$ python3 -q
>>> import numpy as np
>>> import numpy.linalg as la
>>> np.set_printoptions(precision=2, suppress=True, linewidth=120, sign=" ")
>>> m1 = np.load("mat.npy")
>>> print(m1)
[[-0.56 -0.18 -0.49  0.67 -0.26]
 [-0.42 -0.87  0.09  0.87 -0.85]
 [-0.2  -0.54  0.04  0.54 -0.51]
 [ 0.77 -0.98  0.95  0.32 -0.95]
 [ 0.35 -0.03  0.35 -0.37  0.04]
 [-0.79 -0.17 -0.75  0.86 -0.33]
 [ 0.45  0.14  0.4  -0.56  0.21]
 [-0.66  0.7  -0.8   0.32  0.54]
 [ 0.69  0.24  0.62 -0.79  0.35]
 [ 0.44 -0.93  0.8   0.47 -0.87]
 [-0.36 -0.36 -0.22  0.58 -0.38]
 [ 0.23  0.71 -0.12 -0.67  0.67]
 [-0.12  0.65 -0.4  -0.35  0.58]
 [ 0.91 -0.1   0.91 -0.93  0.19]
 [-0.57  0.72 -0.75  0.15  0.58]
 [ 0.33  0.56  0.08 -0.65  0.55]
 [ 0.    0.    0.    0.    0.  ]
 [-0.08 -0.41  0.09  0.35 -0.37]]
>>> D = la.norm(m1[:, None] - m1[None], axis=-1)
>>> D[6].round(6).argsort(kind="stable")[:4]
array([  6,   4,   8,  15])
>>> la.matrix_rank(D ** 2)
np.int64(7)
>>> D.shape
(18, 18)
>>> D.mean(axis=1).argmax()
np.int64(3)
>>> C = np.sign(np.array([[1, -2, -3, -1], [-2, 6, 9, -9], [5, 7, -4, -3], [6, -1, -5, 5]]))
>>> other = (np.tril(C, -1) + np.eye(4)) @ (np.triu(C, 1) + np.eye(4))
>>> ev = np.array([1, 1, 0, 2])
>>> data = np.rint(other * ev @ la.inv(other)) + 0
>>> data
array([[ -1.,  -1.,   1.,   0.],
       [  8.,   3.,  -4.,  -2.],
       [ 10.,   1.,  -4.,  -4.],
       [-16.,  -3.,   8.,   6.]])
>>> proj = m1 @ la.solve(m1.T @ m1, m1.T)
>>> np.diag(proj)
array([ 0.16,  0.61,  0.12,  0.71,  0.07,  0.28,  0.12,  0.57,  0.24,  0.42,  0.13,  0.18,  0.11,  0.74,  0.32,  0.13,
        0.  ,  0.09])
